$ python3 -q
>>> import numpy as np
>>> import numpy.linalg as la
>>> np.set_printoptions(precision=1, suppress=True, linewidth=160, sign=" ")
>>> feats = 4 * np.eye(7) + np.ones((7, 7))
>>> print(feats)
[[ 5.  1.  1.  1.  1.  1.  1.]
 [ 1.  5.  1.  1.  1.  1.  1.]
 [ 1.  1.  5.  1.  1.  1.  1.]
 [ 1.  1.  1.  5.  1.  1.  1.]
 [ 1.  1.  1.  1.  5.  1.  1.]
 [ 1.  1.  1.  1.  1.  5.  1.]
 [ 1.  1.  1.  1.  1.  1.  5.]]
>>> O, r_ = la.qr(feats)
>>> print(O.round(1) + 0)
[[-0.9  0.3  0.2  0.2  0.1  0.1 -0.1]
 [-0.2 -0.9  0.2  0.2  0.1  0.1 -0.1]
 [-0.2 -0.1 -0.9  0.2  0.1  0.1 -0.1]
 [-0.2 -0.1 -0.1 -1.   0.1  0.1 -0.1]
 [-0.2 -0.1 -0.1 -0.1 -1.   0.1 -0.1]
 [-0.2 -0.1 -0.1 -0.1  0.  -1.  -0.1]
 [-0.2 -0.1 -0.1 -0.1  0.   0.   1. ]]
>>> np.abs(np.diag(r_))
array([ 5.6,  4.9,  4.6,  4.5,  4.4,  4.3,  4.3])
>>> print(np.allclose(r_.T @ r_, feats.T @ feats))
True
>>> O.shape, r_.shape
((7, 7), (7, 7))
>>> print(round(abs(r_[0, 0]), 1), round(float(la.norm(feats[:, 0])), 1))
5.6 5.6
>>> round(float(np.trace(O @ O.T)), 1)
7.0
>>> A = np.loadtxt("x.csv", delimiter=",")
>>> A.round(1) + 0
array([[-0.5,  0.2, -0.8,  0. ,  0. ,  0.4],
       [-0.6,  0. ,  0.4, -0.1,  0.7,  0. ],
       [ 0.6,  0.1, -0.2,  0.4,  0.6,  0.2],
       [ 0.2,  0.8,  0.2, -0.5,  0. ,  0.3],
       [ 0.1,  0.2, -0.4, -0.3,  0.2, -0.8],
       [ 0.2, -0.6, -0.2, -0.7,  0.2,  0.3]])
>>> la.norm(A, axis=0)
array([ 1.,  1.,  1.,  1.,  1.,  1.])
>>> la.svd(A, compute_uv=False)
array([ 1.,  1.,  1.,  1.,  1.,  1.])
>>> np.round(A.T @ A, 1) + 0
array([[ 1.,  0.,  0.,  0.,  0.,  0.],
       [ 0.,  1.,  0.,  0.,  0.,  0.],
       [ 0.,  0.,  1.,  0.,  0.,  0.],
       [ 0.,  0.,  0.,  1.,  0.,  0.],
       [ 0.,  0.,  0.,  0.,  1.,  0.],
       [ 0.,  0.,  0.,  0.,  0.,  1.]])
>>> np.round(A @ A.T, 1) + 0
array([[ 1.,  0.,  0.,  0.,  0.,  0.],
       [ 0.,  1.,  0.,  0.,  0.,  0.],
       [ 0.,  0.,  1.,  0.,  0.,  0.],
       [ 0.,  0.,  0.,  1.,  0.,  0.],
       [ 0.,  0.,  0.,  0.,  1.,  0.],
       [ 0.,  0.,  0.,  0.,  0.,  1.]])
>>> arr = np.load("out17.npy")
>>> arr
array([[ 2,  4,  5,  4],
       [ 2,  4,  5,  4],
       [ 4,  6,  7,  6],
       [ 3,  5,  6,  5],
       [ 2,  4,  5,  4],
       [ 4,  6,  7,  6]])
>>> left, sig, vt = la.svd(arr)
>>> sig.round(1) + 0
array([ 23.5,   1. ,   0. ,   0. ])
>>> np.argmax(sig[:-1] / (sig[1:] + 1e-6)) + 1
np.int64(2)
>>> B = left[:, :2] @ np.diag(sig[:2]) @ vt[:2]
>>> round(float(la.norm(arr - B, 2)), 1), round(sig[2], 1)
(0.0, np.float64(0.0))
>>> la.matrix_rank(arr, rtol=0.05)
np.int64(1)
>>> round(float(la.norm(arr - B) / la.norm(arr)), 1)
0.0
